$ python3 -q
>>> import numpy as np
>>> from numpy import linalg as LA
>>> np.set_printoptions(precision=1, suppress=True, linewidth=160)
>>> rnd = lambda a: np.round(a, 1) + 0
>>> A2 = np.array([[2, 2, 2, 0, 2, 1, 1, 2, 2, 2],
...     [0, 1, 2, 1, 0, 1, 0, 2, 2, 1],
...     [1, 2, 0, 2, 1, 1, 0, 1, 0, 0],
...     [1, 0, 0, 0, 2, 0, 1, 2, 1, 2]])
>>> arr = np.block([[np.zeros((4, 4)), A2], [A2.T, np.zeros((10, 10))]])
>>> arr
array([[0., 0., 0., 0., 2., 2., 2., 0., 2., 1., 1., 2., 2., 2.],
       [0., 0., 0., 0., 0., 1., 2., 1., 0., 1., 0., 2., 2., 1.],
       [0., 0., 0., 0., 1., 2., 0., 2., 1., 1., 0., 1., 0., 0.],
       [0., 0., 0., 0., 1., 0., 0., 0., 2., 0., 1., 2., 1., 2.],
       [2., 0., 1., 1., 0., 0., 0., 0., 0., 0., 0., 0., 0., 0.],
       [2., 1., 2., 0., 0., 0., 0., 0., 0., 0., 0., 0., 0., 0.],
       [2., 2., 0., 0., 0., 0., 0., 0., 0., 0., 0., 0., 0., 0.],
       [0., 1., 2., 0., 0., 0., 0., 0., 0., 0., 0., 0., 0., 0.],
       [2., 0., 1., 2., 0., 0., 0., 0., 0., 0., 0., 0., 0., 0.],
       [1., 1., 1., 0., 0., 0., 0., 0., 0., 0., 0., 0., 0., 0.],
       [1., 0., 0., 1., 0., 0., 0., 0., 0., 0., 0., 0., 0., 0.],
       [2., 2., 1., 2., 0., 0., 0., 0., 0., 0., 0., 0., 0., 0.],
       [2., 2., 0., 1., 0., 0., 0., 0., 0., 0., 0., 0., 0., 0.],
       [2., 1., 0., 2., 0., 0., 0., 0., 0., 0., 0., 0., 0., 0.]])
>>> np.all(LA.eigvalsh(arr) > 0)
np.False_
>>> [round(float(LA.det(arr[:i, :i])), 2) + 0 for i in range(1, 15)]
[0.0, 0.0, 0.0, 0.0, 0.0, 0.0, 0.0, 64.0, 0.0, 0.0, 0.0, 0.0, 0.0, 0.0]
>>> rnd(LA.svd(arr, compute_uv=False))
array([7.4, 7.4, 3. , 3. , 2.5, 2.5, 1.5, 1.5, 0. , 0. , 0. , 0. , 0. , 0. ])
>>> LA.matrix_rank(arr)
np.int64(8)
>>> np.unravel_index(np.abs(arr).argmax(), arr.shape)
(np.int64(0), np.int64(4))
>>> arr.sum(axis=1)
array([16., 10.,  8.,  9.,  4.,  5.,  4.,  3.,  5.,  3.,  2.,  7.,  5.,  5.])
>>> arr.sum(axis=0)
array([16., 10.,  8.,  9.,  4.,  5.,  4.,  3.,  5.,  3.,  2.,  7.,  5.,  5.])
>>> rk = LA.matrix_rank(arr)
>>> rk
np.int64(8)
>>> ns = LA.svd(arr)[2][rk:].T
>>> np.allclose(arr @ ns, 0)
True
>>> rng = np.random.default_rng(2023)
>>> A2 = arr + rng.integers(-2, 3, (14, 8)) @ rng.integers(-2, 3, (8, 14))
>>> A2
array([[  1.,  -7.,  -8.,   9.,   7.,   8.,   7.,  -6.,  11.,  -1.,  -2.,  -7.,   9.,  10.],
       [ -3.,  -1.,   4.,   0.,  -3.,   3.,   5.,  -7.,  -2.,   2.,   5.,   0.,  -3.,   4.],
       [ -1.,   9.,   5.,   2.,   6.,   5.,   4., -14.,  -1.,  -8.,  -2., -11.,  -1.,  10.],
       [  7.,  -5.,  -7.,   9.,  -1.,   2.,  12.,  -6.,   9.,  -4.,  -1.,  -3.,   2.,  14.],
       [  7.,   1.,  -2.,   3.,   2.,  -5.,   7.,  -2.,   4.,   0.,  -4.,  -1.,   4.,   2.],
       [  6.,   7.,   5.,  -3.,   1.,   2.,  -7.,  -2., -12.,  -8.,   0.,   8.,  -5.,  -4.],
       [ 12.,   4.,  -4.,   4.,   2.,  -3.,   3.,  -1.,   0.,  -7.,   2.,   4.,  -3.,   3.],
       [  7.,   8.,   4.,   1.,   5.,  -8.,  -3.,   6.,   8.,  -1.,   8.,  -2.,   0.,   3.],
       [ -4.,  -2.,   2.,   1.,  -7.,   1.,   2.,   3.,  -2.,   0.,   5.,   0., -10.,   1.],
       [ -7.,  -1.,   0.,  -3.,   1.,  -8.,   1.,   7.,   4.,   7.,   7.,   1.,  -5.,  -8.],
       [ -6.,   3.,  11.,  -7.,  -3.,  -2.,  -5.,  -2.,  -5.,   8.,   6.,   2.,  -3.,  -6.],
       [  1.,   5.,   0.,   8.,  10.,  -2.,   6.,  -7.,  16.,   1.,  -2., -19.,  11.,  11.],
       [ -3.,   7.,   1.,   1.,  -3.,   0.,   7.,  -2.,   0.,  -5.,  -5.,  -9.,  -4.,   7.],
       [  1.,  -2.,   4.,  -5.,  -3.,  -2.,  -9.,   7.,  -6.,   9.,   4.,  13.,   0., -13.]])
>>> rnd(LA.svd(A2 - arr, compute_uv=False))
array([58.6, 31.6, 28.2, 23.8, 20.4, 13.5, 11.1,  8.9,  0. ,  0. ,  0. ,  0. ,  0. ,  0. ])
>>> np.abs(A2 - arr).sum(axis=1)
array([85., 42., 81., 81., 42., 65., 48., 61., 41., 63., 71., 96., 53., 81.])
>>> Uu, s, Vt = LA.svd(arr, full_matrices=False)
>>> rnd(np.sqrt((s ** 2).sum())), rnd(LA.norm(arr))
(np.float64(12.1), np.float64(12.1))
>>> Uu.shape, s.shape, Vt.shape
((14, 14), (14,), (14, 14))
>>> (s > 1e-8).sum()
np.int64(8)
>>> W0 = np.load("block4.npy")
>>> W0
array([[  7,  21,  21,   7,  21,  21],
       [  7, -21,  14,   7, -21,  14],
       [-14,  21, -21, -14,  21, -21],
       [  9,  27,  27,   7,  21,  21],
       [  9, -27,  18,   7, -21,  14],
       [-18,  27, -27, -14,  21, -21]])
>>> LA.cond(W0) > 100
np.True_
>>> r0 = np.array([2, 2, 2, 0, 0, 0])
>>> A2 = W0 + np.outer(r0, np.eye(6)[0])
>>> LA.matrix_rank(A2 - W0)
np.int64(1)
>>> z = rng.permutation(6)
>>> z
array([2, 0, 3, 5, 4, 1])
>>> A2 = W0[z][:, z]
>>> np.diag(A2)
array([-21,   7,   7, -21, -21, -21])
>>> A2
array([[-21, -14, -14, -21,  21,  21],
       [ 21,   7,   7,  21,  21,  21],
       [ 27,   9,   7,  21,  21,  27],
       [-27, -18, -14, -21,  21,  27],
       [ 18,   9,   7,  14, -21, -27],
       [ 14,   7,   7,  14, -21, -21]])
>>> rnd(np.sort(np.abs(LA.eigvals(A2))))
array([ 1.2,  1.2,  5. , 19.4, 19.4, 79.4])
>>> np.allclose(A2, W0)
False
